% python3 -q
>>> import numpy as np
>>> import numpy.linalg as la
>>> np.set_printoptions(precision=4, suppress=True, linewidth=160, legacy="1.25")
>>> def rnd(a):
...     return np.round(a, 4) + 0
... 
>>> A2 = np.array([[-1, 2], [2, 2]])
>>> feats = np.kron(np.eye(2, dtype=int), A2)
>>> feats
array([[-1,  2,  0,  0],
       [ 2,  2,  0,  0],
       [ 0,  0, -1,  2],
       [ 0,  0,  2,  2]])
>>> np.flatnonzero(la.matrix_power((feats != 0) + (feats.T != 0) + np.eye(4), 4)[3])
array([2, 3])
>>> feats @ feats
array([[5, 2, 0, 0],
       [2, 8, 0, 0],
       [0, 0, 5, 2],
       [0, 0, 2, 8]])
>>> f = np.array([2, 1, 0, 1, 0])
>>> E = f[np.abs(np.subtract.outer(np.arange(5), np.arange(5)))]
>>> E
array([[2, 1, 0, 1, 0],
       [1, 2, 1, 0, 1],
       [0, 1, 2, 1, 0],
       [1, 0, 1, 2, 1],
       [0, 1, 0, 1, 2]])
>>> evals, V = la.eigh(E)
>>> np.abs(V[:, -1]).round(6).argmax()
1
>>> rnd(la.svd(E, compute_uv=False))
array([4.4495, 2.    , 2.    , 2.    , 0.4495])
>>> rnd(V.T @ V)
array([[1., 0., 0., 0., 0.],
       [0., 1., 0., 0., 0.],
       [0., 0., 1., 0., 0.],
       [0., 0., 0., 1., 0.],
       [0., 0., 0., 0., 1.]])
>>> (evals > 1e-8).sum(), (evals < -1e-8).sum()
(4, 1)
>>> rnd(evals)
array([-0.4495,  2.    ,  2.    ,  2.    ,  4.4495])
>>> rnd(V @ np.diag(evals) @ V.T)
array([[2., 1., 0., 1., 0.],
       [1., 2., 1., 0., 1.],
       [0., 1., 2., 1., 0.],
       [1., 0., 1., 2., 1.],
       [0., 1., 0., 1., 2.]])
>>> rnd(V.T @ E @ V)
array([[-0.4495,  0.    ,  0.    ,  0.    ,  0.    ],
       [ 0.    ,  2.    ,  0.    ,  0.    ,  0.    ],
       [ 0.    ,  0.    ,  2.    ,  0.    ,  0.    ],
       [ 0.    ,  0.    ,  0.    ,  2.    ,  0.    ],
       [ 0.    ,  0.    ,  0.    ,  0.    ,  4.4495]])
>>> A2 = np.array([[-2, 4, -4], [-5, 3, 2]])
>>> cent = np.kron(A2, E)
>>> cent.shape
(10, 15)
>>> cent
array([[ -4,  -2,   0,  -2,   0,   8,   4,   0,   4,   0,  -8,  -4,   0,  -4,   0],
       [ -2,  -4,  -2,   0,  -2,   4,   8,   4,   0,   4,  -4,  -8,  -4,   0,  -4],
       [  0,  -2,  -4,  -2,   0,   0,   4,   8,   4,   0,   0,  -4,  -8,  -4,   0],
       [ -2,   0,  -2,  -4,  -2,   4,   0,   4,   8,   4,  -4,   0,  -4,  -8,  -4],
       [  0,  -2,   0,  -2,  -4,   0,   4,   0,   4,   8,   0,  -4,   0,  -4,  -8],
       [-10,  -5,   0,  -5,   0,   6,   3,   0,   3,   0,   4,   2,   0,   2,   0],
       [ -5, -10,  -5,   0,  -5,   3,   6,   3,   0,   3,   2,   4,   2,   0,   2],
       [  0,  -5, -10,  -5,   0,   0,   3,   6,   3,   0,   0,   2,   4,   2,   0],
       [ -5,   0,  -5, -10,  -5,   3,   0,   3,   6,   3,   2,   0,   2,   4,   2],
       [  0,  -5,   0,  -5, -10,   0,   3,   0,   3,   6,   0,   2,   0,   2,   4]])
>>> la.matrix_rank(cent)
10
>>> q, _ = la.qr(np.array([[-0.1, 1.2, -0.6, -0.9],
...     [1.0, -1.2, 1.8, 0.7],
...     [-1.1, 2.6, -0.8, 1.1],
...     [1.6, 0.9, 0.0, -0.8]]))
>>> data = -1 * q
>>> rnd(data)
array([[ 0.0457, -0.3835, -0.0908, -0.9179],
       [-0.4574,  0.2103,  0.842 , -0.194 ],
       [ 0.5031, -0.6609,  0.4965,  0.2521],
       [-0.7318, -0.6098, -0.1906,  0.2371]])
>>> # orthonormal columns
>>> P = np.triu(np.array([[3, 3, 2, 1], [2, 3, 2, 1], [1, 2, 1, 0], [0, 1, 0, 1]]), 1) + np.eye(4)
>>> A2 = P @ data @ la.inv(P)
>>> rnd(np.trace(A2)), rnd(np.trace(data))
(0.9897, 0.9897)
>>> rnd(la.det(A2))
-1.0
>>> cent = 3 * np.array([[-1.7, 0.8, -0.3, 0.3, 1.4],
...     [2.9, 0.3, -0.4, 0.4, 0.2],
...     [-1.2, -0.5, 2.1, -1.8, 0.3]])
>>> rng = np.random.default_rng(6)
>>> labels = rng.integers(0, 3, 13)
>>> K = cent[labels] + rng.normal(size=(13, 5))
>>> rnd(K)
array([[10.0521,  1.5538,  0.2971,  1.49  ,  1.1513],
       [ 8.8787, -0.1739, -2.0466,  1.5796,  0.0198],
       [ 9.9716,  2.1924,  0.5988,  1.1739,  1.9837],
       [ 7.7942,  0.0837, -1.1187,  1.4814, -0.999 ],
       [-5.3307, -1.1449,  5.4378, -4.1916,  1.2945],
       [ 9.0072,  1.1084, -0.3045,  1.047 ,  1.6856],
       [ 8.1741,  0.675 , -1.8805,  1.7977,  0.6359],
       [ 7.8377,  2.9019, -1.5637,  1.0837,  0.9942],
       [10.4477,  0.7516, -0.4968,  1.2988, -0.8638],
       [-2.808 , -0.4794,  6.06  , -5.4154, -0.6013],
       [-6.623 ,  2.0085, -0.2741,  0.4304,  4.492 ],
       [ 9.6678,  0.9958, -0.6255,  2.6479, -0.646 ],
       [ 9.4441, -0.9847, -0.7684,  1.403 ,  0.0567]])
>>> cen = K - K.mean(axis=0)
>>> V = la.svd(cen)[2][:1]
>>> A2 = cen - cen @ V.T @ V
>>> rnd((cen @ V.T).std(axis=0))
array([6.584])
>>> rnd(np.cov(cen @ V.T, rowvar=False))
46.9611
>>> rnd(la.norm(A2) / la.norm(cen))
0.39
>>> rnd(A2.std(axis=0))
array([0.8259, 1.1455, 1.5693, 1.2417, 1.3329])
>>> vec = np.array([0, 0, 0, 0, 2])
>>> y = K @ vec
>>> rnd(la.pinv(K) @ K)
array([[1., 0., 0., 0., 0.],
       [0., 1., 0., 0., 0.],
       [0., 0., 1., 0., 0.],
       [0., 0., 0., 1., 0.],
       [0., 0., 0., 0., 1.]])
>>> rnd(la.solve(K.T @ K, K.T @ y))
array([0., 0., 0., 0., 2.])
>>> rnd(la.lstsq(K, y)[0])
array([0., 0., 0., 0., 2.])
>>> y = y + 0.05 * rng.normal(size=13)
>>> rnd(y)
array([ 2.2487,  0.0365,  3.9469, -1.9931,  2.5437,  3.3985,  1.22  ,  1.9731, -1.7472, -1.1392,  8.9093, -1.3128,  0.1725])
>>> c, *_ = la.lstsq(K, y)
>>> [round(float(la.norm(la.solve(K.T @ K + lam * np.eye(5), K.T @ y))), 2) for lam in (0, 1, 10, 100)]
[1.99, 1.88, 1.43, 0.52]
>>> rnd(la.norm(y - K @ c))
0.108
>>> c.round()
array([ 0., -0., -0., -0.,  2.])
>>> cov = np.cov(K, rowvar=False)
>>> np.argwhere(np.triu(np.abs(np.corrcoef(K.T)) > 0.8, 1))
array([[2, 3]])
>>> rnd(np.polyfit(K[:, 1], K[:, 2], 1))
array([-0.8872,  0.9026])
>>> np.argsort(-K.std(axis=0).round(6), kind="stable")
array([0, 2, 3, 4, 1])
>>> rnd(K.std(axis=0))
array([6.0197, 1.1942, 2.4607, 2.3026, 1.4507])
>>> labels = K[:, 2] > np.median(K[:, 2])
>>> f = K[labels].mean(axis=0) - K[~labels].mean(axis=0)
>>> labels.astype(int)
array([1, 0, 1, 0, 1, 1, 0, 0, 0, 1, 1, 0, 0])
>>> ((K - K.mean(axis=0)) @ f > 0).astype(int)
array([0, 0, 0, 0, 1, 0, 0, 0, 0, 1, 1, 0, 0])
>>> cent = np.array([[1, -5, 4], [4, 5, 4], [-2, 1, -1]])
>>> m1 = np.repeat(cent, 21 // 3, axis=0)
>>> m1 = m1 + 0.02 * rng.normal(size=m1.shape)
>>> rnd(m1)
array([[ 0.9868, -5.0248,  4.0057],
       [ 0.9942, -4.9833,  3.9816],
       [ 1.0038, -4.9867,  4.0207],
       [ 0.9779, -4.9715,  3.982 ],
       [ 0.9697, -5.0191,  4.0031],
       [ 0.9936, -4.9912,  4.0099],
       [ 1.0064, -5.0051,  4.0363],
       [ 3.9557,  4.9653,  3.9899],
       [ 3.9749,  4.9489,  3.9841],
       [ 3.985 ,  4.951 ,  4.0172],
       [ 4.026 ,  5.0247,  3.9898],
       [ 4.003 ,  4.9776,  4.0041],
       [ 3.9865,  5.0082,  3.9931],
       [ 4.0207,  5.0165,  4.0248],
       [-2.0321,  0.9636, -0.9919],
       [-2.0115,  1.008 , -0.994 ],
       [-1.9964,  1.0184, -0.9889],
       [-1.9906,  0.9821, -0.9655],
       [-1.9975,  1.0221, -0.9935],
       [-1.9746,  1.0031, -0.9956],
       [-1.9972,  0.9858, -1.0114]])
>>> P = K @ la.solve(K.T @ K, K.T)
>>> rnd(np.trace(P))
5.0
>>> rnd(la.eigvalsh(P))
array([0., 0., 0., 0., 0., 0., 0., 0., 1., 1., 1., 1., 1.])
>>> rnd(P @ K[:, 4])
array([ 1.1513,  0.0198,  1.9837, -0.999 ,  1.2945,  1.6856,  0.6359,  0.9942, -0.8638, -0.6013,  4.492 , -0.646 ,  0.0567])
>>> A2 = m1 / la.norm(m1, axis=1, keepdims=True)
>>> cov = A2 @ A2.T
>>> rnd(np.degrees(np.arccos(np.clip(cov[1, 17], -1, 1))))
133.304
